$ ipython --no-banner

In [1]: import numpy as np

In [2]: from numpy import linalg as LA

In [3]: np.set_printoptions(suppress=True, linewidth=100)

In [4]: mat = np.maximum(np.array([[2, 1],
   ...:     [1, -1],
   ...:     [-3, 3],
   ...:     [2, -2],
   ...:     [0, 2],
   ...:     [-3, 0],
   ...:     [-3, 0],
   ...:     [3, 3],
   ...:     [3, -2],
   ...:     [1, 0],
   ...:     [2, 2],
   ...:     [-2, 0],
   ...:     [-2, -3],
   ...:     [3, 2],
   ...:     [-1, -3],
   ...:     [1, 0],
   ...:     [2, 3],
   ...:     [-3, 2]]) @ np.array([[4, 1, 5], [1, 1, 3]]) + np.array([2, 0, -3]), 0)

In [5]: mat
Out[5]: 
array([[11,  3, 10],
       [ 5,  0,  0],
       [ 0,  0,  0],
       [ 8,  0,  1],
       [ 4,  2,  3],
       [ 0,  0,  0],
       [ 0,  0,  0],
       [17,  6, 21],
       [12,  1,  6],
       [ 6,  1,  2],
       [12,  4, 13],
       [ 0,  0,  0],
       [ 0,  0,  0],
       [16,  5, 18],
       [ 0,  0,  0],
       [ 6,  1,  2],
       [13,  5, 16],
       [ 0,  0,  0]])

In [6]: vec = np.array([4, 7, 8])

In [7]: y = mat @ vec

In [8]: y
Out[8]: array([145,  20,   0,  40,  54,   0,   0, 278, 103,  47, 180,   0,   0, 243,   0,  47, 215,   0])

In [9]: np.round(LA.pinv(mat) @ mat, 2) + 0
Out[9]: 
array([[1., 0., 0.],
       [0., 1., 0.],
       [0., 0., 1.]])

In [10]: rng = np.random.default_rng(294774)

In [11]: y = y + 0.1 * rng.normal(size=18)

In [12]: y.round(2)
Out[12]: 
array([145.02,  19.95,   0.01,  40.06,  53.92,  -0.08,   0.05, 277.89, 102.97,  47.12, 179.99,
        -0.08,  -0.06, 243.05,   0.02,  46.95, 215.01,  -0.02])

In [13]: coef, *_ = LA.lstsq(mat, y)

In [14]: coef.round(2)
Out[14]: array([4.  , 6.98, 8.  ])

In [15]: coef.round()
Out[15]: array([4., 7., 8.])

In [16]: labels = rng.permutation(3)

In [17]: M2 = mat[:, labels] * rng.choice([-1, 1], 3)

In [18]: M2
Out[18]: 
array([[11,  3, 10],
       [ 5,  0,  0],
       [ 0,  0,  0],
       [ 8,  0,  1],
       [ 4,  2,  3],
       [ 0,  0,  0],
       [ 0,  0,  0],
       [17,  6, 21],
       [12,  1,  6],
       [ 6,  1,  2],
       [12,  4, 13],
       [ 0,  0,  0],
       [ 0,  0,  0],
       [16,  5, 18],
       [ 0,  0,  0],
       [ 6,  1,  2],
       [13,  5, 16],
       [ 0,  0,  0]])

In [19]: left, _, Vh = LA.svd(mat.T @ M2)

In [20]: np.round(LA.lstsq(mat, M2)[0], 2) + 0
Out[20]: 
array([[1., 0., 0.],
       [0., 1., 0.],
       [0., 0., 1.]])

In [21]: F = np.loadtxt("run4.csv", delimiter=",")

In [22]: F
Out[22]: 
array([[ 3.82, -2.79, -1.62],
       [ 2.28,  4.01, -1.94],
       [ 0.34, -3.92,  3.09],
       [ 3.2 ,  0.7 , -3.77],
       [-4.2 ,  0.01, -2.71],
       [ 4.39, -2.34,  0.47],
       [-4.66, -0.94, -1.56],
       [ 2.15, -1.12,  4.37],
       [ 3.6 ,  2.37,  2.53],
       [-4.13, -2.75, -0.59],
       [ 1.31,  4.59, -1.51],
       [-2.79,  4.11, -0.55],
       [-2.53, -3.71, -2.2 ],
       [ 0.52,  2.84, -4.08],
       [-0.95, -2.13, -4.43],
       [-1.52,  0.1 ,  4.76],
       [ 3.13,  0.92, -3.79],
       [-4.8 , -0.27,  1.36],
       [-4.98, -0.15, -0.36],
       [ 4.66, -0.74, -1.66],
       [-2.9 , -2.58, -3.15],
       [-0.46,  1.26,  4.82],
       [ 0.26,  2.23, -4.47],
       [-0.94, -4.66,  1.56]])

In [23]: round(LA.norm(F) ** 2 / LA.norm(F, 2) ** 2, 2)
Out[23]: np.float64(2.44)

In [24]: np.round(LA.norm(F, axis=0), 2)
Out[24]: array([15.22, 12.7 , 14.39])

In [25]: LA.norm(F, axis=1).argmax()
Out[25]: np.int64(10)

In [26]: round(float(LA.norm(F, "nuc")), 2)
Out[26]: 42.16

In [27]: np.round(LA.norm(F, 1), 2), np.round(LA.norm(F, np.inf), 2)
Out[27]: (np.float64(64.52), np.float64(8.63))

In [28]: labels = F[:, 1] > np.median(F[:, 1])

In [29]: r0 = F[labels].mean(axis=0) - F[~labels].mean(axis=0)

In [30]: ((F - F.mean(axis=0)) @ r0 > 0).astype(int)
Out[30]: array([0, 1, 0, 1, 1, 0, 0, 0, 1, 0, 1, 1, 0, 1, 0, 0, 1, 0, 0, 1, 0, 1, 1, 0])

In [31]: np.round((((F - F.mean(axis=0)) @ r0 > 0) == labels).mean(), 2)
Out[31]: np.float64(0.88)

In [32]: cov = np.cov(F, rowvar=False)

In [33]: np.round(np.polyfit(F[:, 0], F[:, 1], 1), 2)
Out[33]: array([ 0.13, -0.18])

In [34]: np.argwhere(np.triu(np.abs(np.corrcoef(F.T)) > 0.8, 1))
Out[34]: array([], shape=(0, 2), dtype=int64)

In [35]: np.round(np.corrcoef(F.T), 2)
Out[35]: 
array([[ 1.  ,  0.16, -0.02],
       [ 0.16,  1.  , -0.15],
       [-0.02, -0.15,  1.  ]])

In [36]: Xs = (F - F.mean(axis=0)) / F.std(axis=0)

In [37]: np.argwhere(np.abs(Xs) > 2)
Out[37]: array([], shape=(0, 2), dtype=int64)

In [38]: np.round(Xs.std(axis=0), 2)
Out[38]: array([1., 1., 1.])

In [39]: coef = LA.lstsq(np.delete(Xs, 2, axis=1), Xs[:, 2])[0]

In [40]: round(1 - np.var(Xs[:, 2] - np.delete(Xs, 2, axis=1) @ coef), 2)
Out[40]: np.float64(0.02)

In [41]: np.abs(coef).argmax()
Out[41]: np.int64(1)

In [42]: coef.round(2)
Out[42]: array([ 0.01, -0.15])

In [43]: cent = F[[18, 11]].astype(float)

In [44]: for _ in range(6):
    ...:     labels = LA.norm(F[:, None] - cent, axis=-1).argmin(axis=1)
    ...:     cent = np.array([F[labels == j].mean(axis=0) for j in range(2)])
    ...: 

In [45]: labels
Out[45]: array([1, 1, 0, 1, 0, 1, 0, 0, 1, 0, 1, 0, 0, 1, 0, 0, 1, 0, 0, 1, 0, 0, 1, 0])

In [46]: np.bincount(labels)
Out[46]: array([14, 10])

In [47]: np.abs(cent[1] - cent[0]).argmax()
Out[47]: np.int64(0)

In [48]: cent.round(2)
Out[48]: 
array([[-2.31, -1.2 ,  0.32],
       [ 2.72,  1.18, -1.98]])

In [49]: W0 = np.array([[1, 3, 2], [2, 3, 3], [2, 2, 0]])

In [50]: W0[1] = W0[0]

In [51]: W0
Out[51]: 
array([[1, 3, 2],
       [1, 3, 2],
       [2, 2, 0]])

In [52]: left, sig, Vh = LA.svd(W0)

In [53]: evecs = Vh[:(sig > 1e-8).sum()]

In [54]: vec = W0[0] + -1 * W0[2] + rng.integers(2) * np.eye(3)[0]

In [55]: vec
Out[55]: array([0., 1., 2.])

In [56]: np.round(np.diag(evecs.T @ evecs), 2)
Out[56]: array([0.67, 0.67, 0.67])

In [57]: np.round(LA.norm(vec - evecs.T @ evecs @ vec), 2)
Out[57]: np.float64(0.58)

In [58]: M = np.loadtxt("arr.csv", delimiter=",")

In [59]: M.round(2)
Out[59]: 
array([[ 0.31, -0.06,  0.15,  0.43],
       [-0.06,  0.01, -0.03, -0.09],
       [ 0.15, -0.03,  0.08,  0.22],
       [ 0.43, -0.09,  0.22,  0.6 ]])

In [60]: proj = np.triu(np.array([[4, 2, 2, 5], [4, 5, 1, 0], [3, 2, 3, 5], [4, 3, 0, 5]]), 1) + np.eye(4)

In [61]: M2 = proj @ M @ LA.inv(proj)

In [62]: np.round(LA.det(M2), 2)
Out[62]: np.float64(0.0)

In [63]: M2.round(2)
Out[63]: 
array([[  2.65,  -5.82,   1.85, -18.79],
       [  0.09,  -0.2 ,   0.06,  -0.66],
       [  2.31,  -5.08,   1.62, -16.38],
       [  0.43,  -0.95,   0.3 ,  -3.06]])

In [64]: round(float(np.trace(M2)), 2), np.trace(M)
Out[64]: (1.0, np.float64(1.0))

In [65]: LA.matrix_rank(M2)
Out[65]: np.int64(1)

In [66]: E = np.array([[4, 1, 0], [-4, 4, -3], [5, 1, 2], [4, -2, -5]])

In [67]: E[3] = E[0]

In [68]: E
Out[68]: 
array([[ 4,  1,  0],
       [-4,  4, -3],
       [ 5,  1,  2],
       [ 4,  1,  0]])

In [69]: round(LA.norm(E[0] - E[2]), 2)
Out[69]: np.float64(2.24)

In [70]: round(LA.norm(E) ** 2 / LA.norm(E, 2) ** 2, 2)
Out[70]: np.float64(1.3)

In [71]: round(LA.norm(E, 1), 2), np.round(LA.norm(E, np.inf), 2)
Out[71]: (np.float64(17.0), np.float64(11.0))

In [72]: np.round(LA.norm(E, axis=0), 2)
Out[72]: array([8.54, 4.36, 3.61])

In [73]: E[0] @ E[2]
Out[73]: np.int64(21)

In [74]: np.round(LA.norm(E, axis=1), 2)
Out[74]: array([4.12, 6.4 , 5.48, 4.12])

In [75]: np.round(LA.norm(E, "nuc"), 2)
Out[75]: np.float64(14.98)

In [76]: np.round(LA.norm(E, 2), 2)
Out[76]: np.float64(8.99)

In [77]: M2 = np.array([[-3, -5, 2], [-3, 0, -2]])

In [78]: cent = np.kron(M2, W0)

In [79]: cent.shape
Out[79]: (6, 9)

In [80]: LA.matrix_rank(cent)
Out[80]: np.int64(4)

In [81]: proj = E @ LA.solve(E.T @ E, E.T)

In [82]: np.round(LA.eigvalsh(proj), 2) + 0
Out[82]: array([0., 1., 1., 1.])

In [83]: np.allclose(proj @ proj, proj)
Out[83]: True

In [84]: LA.matrix_rank(np.eye(4) - proj)
Out[84]: np.int64(1)
